>>> import numpy as np
>>> np.set_printoptions(precision=1, suppress=True, linewidth=200)
>>> m1 = np.load("run13.npy")
>>> print(m1)
[[ 1.   0.   0.   0.  -0.3  0.   0.   0.   0.   0.   0.   0.   0. ]
 [ 0.   1.   0.   0.   0.   0.   0.   0.   0.   0.   0.   0.   0. ]
 [ 0.   0.   1.   0.   0.   0.   0.   0.   0.   0.   0.   0.   0. ]
 [ 0.   0.   0.   1.   0.   0.   0.   0.   0.   0.   0.   0.   0. ]
 [ 0.3  0.   0.   0.   1.   0.   0.   0.   0.   0.   0.   0.   0. ]
 [ 0.   0.   0.   0.   0.   1.   0.   0.   0.   0.   0.   0.   0. ]
 [ 0.   0.   0.   0.   0.   0.   1.   0.   0.   0.   0.   0.   0. ]
 [ 0.   0.   0.   0.   0.   0.   0.   1.   0.   0.   0.   0.   0. ]
 [ 0.   0.   0.   0.   0.   0.   0.   0.   1.   0.   0.   0.   0. ]
 [ 0.   0.   0.   0.   0.   0.   0.   0.   0.   1.   0.   0.   0. ]
 [ 0.   0.   0.   0.   0.   0.   0.   0.   0.   0.   1.   0.   0. ]
 [ 0.   0.   0.   0.   0.   0.   0.   0.   0.   0.   0.   1.   0. ]
 [ 0.   0.   0.   0.   0.   0.   0.   0.   0.   0.   0.   0.   1. ]]
>>> # orthonormal columns
>>> q, V = np.linalg.qr(m1[:, :12])[0], np.linalg.qr(m1[:, 12:])[0]
>>> sig = np.linalg.svd(q.T @ V, compute_uv=False)
>>> print(np.degrees(np.arccos(sig.clip(0, 1))))
[90.]
>>> print(round(np.linalg.norm(q @ q.T - V @ V.T, 2), 1))
1.0
>>> print((sig > 0.9).sum())
0
>>> print(round(float(np.linalg.det(m1)), 1))
1.0
>>> print(np.sort(np.linalg.eigvals(m1).real))
[1. 1. 1. 1. 1. 1. 1. 1. 1. 1. 1. 1. 1.]
>>> A2 = m1 / np.sqrt((m1 ** 2).mean(axis=1, keepdims=True))
>>> print(A2[9])
[0.  0.  0.  0.  0.  0.  0.  0.  0.  3.6 0.  0.  0. ]
>>> print(np.linalg.matrix_rank(m1 - m1.mean(axis=1, keepdims=True)))
12
>>> print(np.linalg.matrix_rank(A2) == np.linalg.matrix_rank(m1))
True
>>> x0 = np.array([8, 6, -1, -7, 5, -7, -2, -7, -7, -7, 5, -7, -9])
>>> print([p for p in range(1, 25) if np.allclose(np.linalg.matrix_power(m1, p), np.eye(13))])
[24]
>>> print(m1.T @ (m1 @ x0))
[ 8.  6. -1. -7.  5. -7. -2. -7. -7. -7.  5. -7. -9.]
>>> print(np.abs(np.linalg.eigvals(m1)))
[1. 1. 1. 1. 1. 1. 1. 1. 1. 1. 1. 1. 1.]
>>> f = np.array([-2, 1, 2, 1, -2, 0, 2, -2, 3, 0, 2, -2, -1])
>>> A2 = m1 + np.outer(f, np.eye(13)[11])
>>> print(np.linalg.matrix_rank(A2 - m1))
1
>>> data = np.load("x.npy")
>>> print(data)
[[ 1. -1.  0.  0.  0.  0.  0.  0.  0.  0.]
 [-1. -1. -1.  0.  0.  0.  0.  0.  0.  0.]
 [ 0. -1.  1. -1.  0.  0.  0.  0.  0.  0.]
 [ 0.  0. -1.  2. -1.  0.  0.  0.  0.  0.]
 [ 0.  0.  0. -1.  0. -1.  0.  0.  0.  0.]
 [ 0.  0.  0.  0. -1.  3. -1.  0.  0.  0.]
 [ 0.  0.  0.  0.  0. -1.  3. -1.  0.  0.]
 [ 0.  0.  0.  0.  0.  0. -1.  1. -1.  0.]
 [ 0.  0.  0.  0.  0.  0.  0. -1.  3. -1.]
 [ 0.  0.  0.  0.  0.  0.  0.  0. -1.  3.]]
>>> vals, V = np.linalg.eigh(data)
>>> x0 = np.array([1, 1, 1, 2, 0, 3, 0, 0, 3, 0])
>>> print(np.linalg.eigvalsh(data[1:, 1:]))
[-1.5 -0.7  0.2  0.9  2.1  2.5  3.   4.1  4.4]
>>> print(x0 @ data @ x0 / (x0 @ x0), round(float(vals[0]), 1), round(float(vals[-1]), 1))
2.2 -1.8 4.4
>>> print(np.round(V * np.abs(vals) @ V.T, 1) + 0)
[[ 1.4  0.   0.4  0.1  0.   0.   0.   0.   0.   0. ]
 [ 0.   1.7  0.1  0.3  0.   0.   0.   0.   0.   0. ]
 [ 0.4  0.1  1.5 -0.8  0.2  0.1  0.   0.   0.   0. ]
 [ 0.1  0.3 -0.8  2.2 -0.5  0.1  0.   0.   0.   0. ]
 [ 0.   0.   0.2 -0.5  1.1 -0.7  0.1  0.1  0.   0. ]
 [ 0.   0.   0.1  0.1 -0.7  3.1 -1.   0.   0.   0. ]
 [ 0.   0.   0.   0.   0.1 -1.   3.  -1.   0.   0. ]
 [ 0.   0.   0.   0.   0.1  0.  -1.   1.  -1.   0. ]
 [ 0.   0.   0.   0.   0.   0.   0.  -1.   3.  -1. ]
 [ 0.   0.   0.   0.   0.   0.   0.   0.  -1.   3. ]]
>>> print(x0 @ data @ x0)
55.0
>>> x0 = np.array([0, 3, 5, -4, 3, 3, -3, -3, -1, 3])
>>> y = data @ x0
>>> beta, lr = np.zeros(10), 1 / np.linalg.norm(data, 2) ** 2
>>> for i in range(50):
...     beta -= lr * data.T @ (data @ beta - y)
...     if i % 10 == 0: print(i, round(np.linalg.norm(data @ beta - y), 1))
... 
0 13.6
10 1.7
20 1.0
30 0.8
40 0.7
>>> print(beta)
[ 0.2  3.2  4.7 -4.4  2.4  3.2 -2.  -0.4  0.1  3.4]
>>> print(round(float(np.linalg.cond(data)), 1))
22.4
>>> A = np.load("block17.npy")
>>> print(A)
[[  1  -4  16 -64]
 [  1  -3   9 -27]
 [  1  -2   4  -8]
 [  1  -1   1  -1]
 [  1   0   0   0]
 [  1   1   1   1]
 [  1   2   4   8]
 [  1   3   9  27]
 [  1   4  16  64]]
>>> left, sig, Vt = np.linalg.svd(A, full_matrices=False)
>>> print(np.cumsum(sig ** 2) / np.sum(sig ** 2))
[0.9 1.  1.  1. ]
>>> print(sig)
[99.2 26.7  2.9  2. ]
>>> print(np.round(np.sqrt((sig ** 2).sum()), 1), round(float(np.linalg.norm(A)), 1))
102.7 102.7
>>> A2 = np.c_[A[:, :2] @ np.array([[2, 1], [6, 5]]), np.array([2, 2, 1, 2, 0, -1, -3, -2, -1])]
>>> print(A2)
[[-22 -19   2]
 [-16 -14   2]
 [-10  -9   1]
 [ -4  -4   2]
 [  2   1   0]
 [  8   6  -1]
 [ 14  11  -3]
 [ 20  16  -2]
 [ 26  21  -1]]
>>> print(np.linalg.norm(np.linalg.qr(A)[0].T @ A2, axis=0) ** 2 / ((A2 ** 2).sum(axis=0) + 1e-12))
[1.  1.  0.9]
>>> W0 = np.load("mat.npy")
>>> print(W0)
[[-13  12  19   3 -18  10   5]
 [  0  -2  -5  -4   2   0  -5]
 [  6   0  -3   0   6  -3  -3]
 [-20 -12  -9 -14 -14   3 -13]
 [ -8   2  -4 -10  -4   9  -8]
 [  0  -2  13  14  -7  -9  13]
 [  3 -16  -5   5   1 -19  -3]
 [ -2 -14  13  16 -13 -27   1]
 [ 29  28  25  21  14  -6   7]
 [  2   8  12   8  -3   1   8]]
>>> # rank 4
>>> left, sig, Vt = np.linalg.svd(W0)
>>> print(sig.round(1) + 0)
[68.7 48.2 42.  15.2  0.   0.   0. ]
>>> print(np.argmax(sig[:-1] / (sig[1:] + 1e-6)) + 1)
4
>>> A2 = left[:, :4] @ np.diag(sig[:4]) @ Vt[:4]
>>> print(np.linalg.matrix_rank(W0, rtol=0.05))
4
>>> print(np.round(np.linalg.norm(W0 - A2, 2), 1), np.round(sig[4], 1))
0.0 0.0
>>> print(np.linalg.matrix_rank(A2))
4
>>> print(round(np.abs(W0 - A2).max(), 1))
0.0
>>> print(A2.round(1) + 0)
[[-13.  12.  19.   3. -18.  10.   5.]
 [  0.  -2.  -5.  -4.   2.   0.  -5.]
 [  6.   0.  -3.   0.   6.  -3.  -3.]
 [-20. -12.  -9. -14. -14.   3. -13.]
 [ -8.   2.  -4. -10.  -4.   9.  -8.]
 [  0.  -2.  13.  14.  -7.  -9.  13.]
 [  3. -16.  -5.   5.   1. -19.  -3.]
 [ -2. -14.  13.  16. -13. -27.   1.]
 [ 29.  28.  25.  21.  14.  -6.   7.]
 [  2.   8.  12.   8.  -3.   1.   8.]]
>>> print(np.diff(W0, axis=0))
[[ 13 -14 -24  -7  20 -10 -10]
 [  6   2   2   4   4  -3   2]
 [-26 -12  -6 -14 -20   6 -10]
 [ 12  14   5   4  10   6   5]
 [  8  -4  17  24  -3 -18  21]
 [  3 -14 -18  -9   8 -10 -16]
 [ -5   2  18  11 -14  -8   4]
 [ 31  42  12   5  27  21   6]
 [-27 -20 -13 -13 -17   7   1]]
>>> print(np.unravel_index(np.abs(W0).argmax(), W0.shape))
(np.int64(8), np.int64(0))
>>> W0[10]
Traceback (most recent call last):
  File "<python-input-60>", line 1, in <module>
    W0[10]
    ~~^^^^
IndexError: index 10 is out of bounds for axis 0 with size 10
>>> print(round(float(np.linalg.norm(W0)), 1))
95.1
>>> print(W0.sum(axis=1))
[ 18 -14   3 -79 -23  22 -34 -26 118  36]
>>> print(np.count_nonzero(W0))
65
>>> print(np.abs(W0).max())
29
>>> print(W0.shape)
(10, 7)
>>> print(np.argsort(-np.linalg.norm(W0, axis=0).round(6), kind="stable")[:3])
[2 1 0]
>>> print(np.linalg.matrix_rank(W0, rtol=0.1))
4
>>> A2 = np.array([[-3, 3, 0, -3, -1, 1, 3, -1, 0, 0],
...     [1, -2, 1, -2, 0, 3, 1, 1, -3, 0]])
>>> E = A2.T @ A2
>>> print(E)
[[ 10 -11   1   7   3   0  -8   4  -3   0]
 [-11  13  -2  -5  -3  -3   7  -5   6   0]
 [  1  -2   1  -2   0   3   1   1  -3   0]
 [  7  -5  -2  13   3  -9 -11   1   6   0]
 [  3  -3   0   3   1  -1  -3   1   0   0]
 [  0  -3   3  -9  -1  10   6   2  -9   0]
 [ -8   7   1 -11  -3   6  10  -2  -3   0]
 [  4  -5   1   1   1   2  -2   2  -3   0]
 [ -3   6  -3   6   0  -9  -3  -3   9   0]
 [  0   0   0   0   0   0   0   0   0   0]]
>>> vals, V = np.linalg.eigh(E)
>>> print(np.round(V.T @ V, 1) + 0)
[[1. 0. 0. 0. 0. 0. 0. 0. 0. 0.]
 [0. 1. 0. 0. 0. 0. 0. 0. 0. 0.]
 [0. 0. 1. 0. 0. 0. 0. 0. 0. 0.]
 [0. 0. 0. 1. 0. 0. 0. 0. 0. 0.]
 [0. 0. 0. 0. 1. 0. 0. 0. 0. 0.]
 [0. 0. 0. 0. 0. 1. 0. 0. 0. 0.]
 [0. 0. 0. 0. 0. 0. 1. 0. 0. 0.]
 [0. 0. 0. 0. 0. 0. 0. 1. 0. 0.]
 [0. 0. 0. 0. 0. 0. 0. 0. 1. 0.]
 [0. 0. 0. 0. 0. 0. 0. 0. 0. 1.]]
>>> print(vals.round(1) + 0)
[ 0.   0.   0.   0.   0.   0.   0.   0.  29.6 39.4]
>>> print(np.round(vals.sum(), 1), np.trace(E))
69.0 69
>>> print(np.linalg.eigvalsh(E + 2 * np.eye(10)))
[ 2.   2.   2.   2.   2.   2.   2.   2.  31.6 41.4]
>>> mat = np.load("case1.npy")
>>> print(mat)
[[-1.4 -2.2 -0.9  4.1  3.5 -3.5 -4.6  0.2 -4.6 -4.1 -3.8]
 [-0.1 -2.5 -1.4  6.5  2.1 -4.  -2.9 -1.2 -4.5 -1.6 -1.3]
 [ 0.4 -0.2 -1.7  5.8  0.6 -3.8 -1.8 -2.  -2.7 -2.7  3.3]
 [-1.2 -0.5  1.   3.5  2.9 -1.5 -3.5 -0.1 -4.3 -2.4  0.3]
 [ 1.5 -0.9 -1.1  6.   0.5 -3.2 -2.5 -1.4 -3.1 -0.5  2.1]
 [ 1.4 -2.5 -1.7  8.4  0.9 -4.2 -2.  -2.7 -5.1 -0.2  1.1]
 [ 2.  -1.3 -4.1  8.7 -1.  -5.5 -1.8 -3.4 -2.5 -1.7  1.4]
 [ 1.  -1.1 -5.4  4.9  0.  -5.6 -2.3 -1.2 -1.8 -4.9 -4.9]
 [-0.3  0.4 -0.4  0.1 -0.1  0.1  0.3 -0.1  0.1  0.3 -0.6]
 [-1.7 -0.3 -2.5  5.4  2.3 -4.1 -4.6 -1.1 -3.9 -5.9 -1.8]
 [-0.7 -1.5  2.8  5.6  3.  -2.6 -4.7 -1.7 -6.2 -1.   2.9]
 [-0.8 -1.3 -3.   2.   1.4 -3.9 -3.6  0.6 -1.6 -5.5 -5.2]
 [ 0.3 -1.1 -0.3  4.1  0.3 -2.5 -1.5 -1.7 -2.3  0.   0.9]
 [-1.9 -2.2  1.6  3.1  3.4 -2.1 -4.4  0.6 -4.9 -2.5 -2.4]
 [-1.5 -3.2 -2.7  5.2  3.3 -4.8 -5.3  0.4 -5.2 -5.2 -6.6]
 [-1.9  1.  -1.9  3.6  3.4 -4.  -4.6 -0.4 -2.8 -6.2 -0.8]
 [ 1.1 -1.8 -3.2  4.4 -0.9 -3.3  0.  -1.1 -0.7 -1.6 -1.3]
 [-1.6  0.7 -0.4  1.6  2.1 -1.9 -3.3  0.7 -2.7 -4.8 -1.1]
 [ 1.2 -0.9 -6.4  7.  -0.5 -6.2 -1.9 -1.5 -2.5 -4.5 -3.1]
 [ 1.4 -1.9 -5.3  5.5 -1.1 -4.9 -1.  -1.4 -1.6 -3.4 -3.2]
 [ 2.6 -2.2 -5.4 10.5 -1.5 -6.2 -0.6 -3.6 -2.8 -1.7  0.9]]
>>> A2 = np.c_[mat[:, :8] @ np.array([[0, 0, 1, 3, 2, 0, 3, 1],
...     [0, 0, 0, 1, 3, 3, 1, 2],
...     [1, 1, 0, 3, 0, 3, 2, 3],
...     [0, 1, 0, 1, 3, 1, 2, 2],
...     [3, 1, 2, 1, 0, 2, 3, 1],
...     [3, 3, 1, 0, 3, 0, 0, 1],
...     [2, 3, 3, 1, 0, 2, 3, 1],
...     [1, 2, 2, 2, 3, 2, 0, 2]]), np.array([-5, -4, -7, 8, 9, 8, 0, 2, 2, 6, 2, 3, -8, 8, 3, -6, 8, 7, 1, -4, -1])]
>>> print(A2)
[[ -9.9 -17.2 -11.3  -5.7  -7.   -7.   -3.3  -4.5  -5. ]
 [-14.1 -15.9 -11.   -3.7  -3.8  -9.2   5.   -3.5  -4. ]
 [-16.9 -16.1 -11.6  -3.5   0.2  -6.3   5.6  -2.5  -7. ]
 [ -1.9  -7.8  -7.6   1.6   1.8   3.6   3.1   5.5   8. ]
 [-15.6 -14.5 -11.    1.5   4.5  -6.8   7.4   0.4   9. ]
 [-18.3 -16.4 -12.4  -1.5  -0.2 -11.8  11.8  -2.6   8. ]
 [-30.6 -25.1 -17.7  -8.5  -0.5 -19.9   5.5 -10.6   0. ]
 [-28.  -26.6 -13.9 -14.1  -7.  -21.6  -6.  -17.9   2. ]
 [  0.1   0.6   0.3  -1.6   0.9   0.3  -0.5  -0.4   2. ]
 [-18.2 -23.1 -17.2 -12.   -3.7  -9.8  -6.5  -7.6   6. ]
 [ -7.1 -13.9 -14.8   5.3  -2.    2.7   8.1   8.2   2. ]
 [-17.1 -20.9 -11.5 -11.7  -9.4 -14.1 -12.3 -13.3   3. ]
 [-11.6 -11.3  -9.5  -1.6  -3.   -5.9   3.8  -1.7  -8. ]
 [ -2.7 -10.2  -9.2   0.2  -5.6   0.5  -1.5   2.8   8. ]
 [-17.4 -23.7 -14.8 -11.8 -10.2 -15.7  -8.7 -11.6   3. ]
 [-13.3 -21.5 -13.7  -8.8  -3.2  -2.3  -4.9  -4.4  -6. ]
 [-16.9 -11.8  -6.2  -6.8  -3.2 -14.6   1.2  -9.7   8. ]
 [ -5.7 -10.9  -7.8  -3.5   0.1   1.5  -5.3   0.1   7. ]
 [-31.8 -27.2 -14.7 -14.9  -2.4 -22.7  -3.3 -17.4   1. ]
 [-26.7 -21.4 -11.5 -13.   -5.3 -23.1  -3.6 -17.1  -4. ]
 [-33.3 -24.  -15.6  -9.4   0.7 -23.7   9.5 -12.5  -1. ]]
>>> print(np.linalg.matrix_rank(np.c_[mat, A2]))
12
>>> print(np.round(np.linalg.norm(A2 - mat @ np.linalg.lstsq(mat, A2)[0], axis=0), 1) + 0)
[ 0.   0.   0.   0.   0.   0.   0.   0.  15.4]
>>> print(np.linalg.matrix_rank(A2))
9
>>> print(np.round(np.linalg.lstsq(mat, A2[:, 0])[0], 1) + 0)
[0. 0. 1. 0. 3. 3. 2. 1. 0. 0. 0.]
